$ ipython --no-banner

In [1]: import numpy as np

In [2]: from numpy import linalg as LA

In [3]: np.set_printoptions(precision=2, suppress=True, linewidth=140, sign=" ")

In [4]: arr = np.load("case13.npy")

In [5]: print(arr)
[[ 10   9   4  12   4   3   4   8]
 [  9  13   5  15   5   9   5  10]
 [  4   5   2   6   2   3   2   4]
 [ 12  15   6  18   6   9   6  12]
 [  4   5   2   6   2   3   2   4]
 [  3   9   3   9   3   9   3   6]
 [  4   5   2   6   2   3   2   4]
 [  8  10   4  12   4   6   4   8]]

In [6]: left, sig, VT = LA.svd(arr)

In [7]: evecs = VT[:(sig > 1e-8).sum()]

In [8]: rng = np.random.default_rng(208)

In [9]: x = arr[2] + -1 * arr[5] + rng.integers(2) * np.eye(8)[6]

In [10]: print(x)
[ 1. -4. -1. -3. -1. -6.  0. -2.]

In [11]: print(round(float(LA.norm(x - evecs.T @ evecs @ x)), 2))
0.98

In [12]: print(LA.matrix_rank(np.vstack([arr, x])))
3

In [13]: A2 = arr + rng.integers(-2, 3, (8, 2)) @ rng.integers(-2, 3, (2, 8))

In [14]: print(A2)
[[ 4 15 -2 10  8  9 10 12]
 [ 4 18  1 15  9 13  9 14]
 [ 9  0  6  6 -2 -1 -2  0]
 [ 8 19  4 20 10 11  8 16]
 [-2 11 -4  4  6  9  8  8]
 [ 0 12  0  8  5 12  6  8]
 [ 2  7 -2  2  2  7  6  4]
 [ 2 16 -2 10  8 12 10 12]]

In [15]: print(np.abs(A2 - arr).sum(axis=1))
[ 40  30  30  24  40  20  20  40]

In [16]: print(A2 - arr)
[[-6  6 -6 -2  4  6  6  4]
 [-5  5 -4  0  4  4  4  4]
 [ 5 -5  4  0 -4 -4 -4 -4]
 [-4  4 -2  2  4  2  2  4]
 [-6  6 -6 -2  4  6  6  4]
 [-3  3 -3 -1  2  3  3  2]
 [-2  2 -4 -4  0  4  4  0]
 [-6  6 -6 -2  4  6  6  4]]

In [17]: print(np.round(LA.svd(A2 - arr, compute_uv=False), 2) + 0)
[ 32.59   7.2    0.     0.     0.     0.     0.     0.  ]

In [18]: print(np.allclose(A2[:-1].T @ LA.lstsq(A2[:-1].T, A2[-1])[0], A2[-1]))
True

In [19]: print(np.round(A2 @ LA.pinv(A2) @ A2, 2) + 0)
[[ 4. 15. -2. 10.  8.  9. 10. 12.]
 [ 4. 18.  1. 15.  9. 13.  9. 14.]
 [ 9.  0.  6.  6. -2. -1. -2.  0.]
 [ 8. 19.  4. 20. 10. 11.  8. 16.]
 [-2. 11. -4.  4.  6.  9.  8.  8.]
 [ 0. 12.  0.  8.  5. 12.  6.  8.]
 [ 2.  7. -2.  2.  2.  7.  6.  4.]
 [ 2. 16. -2. 10.  8. 12. 10. 12.]]

In [20]: print(np.abs(np.diag(LA.qr(A2)[1])) > 1e-9)
[ True  True  True  True False False False False]
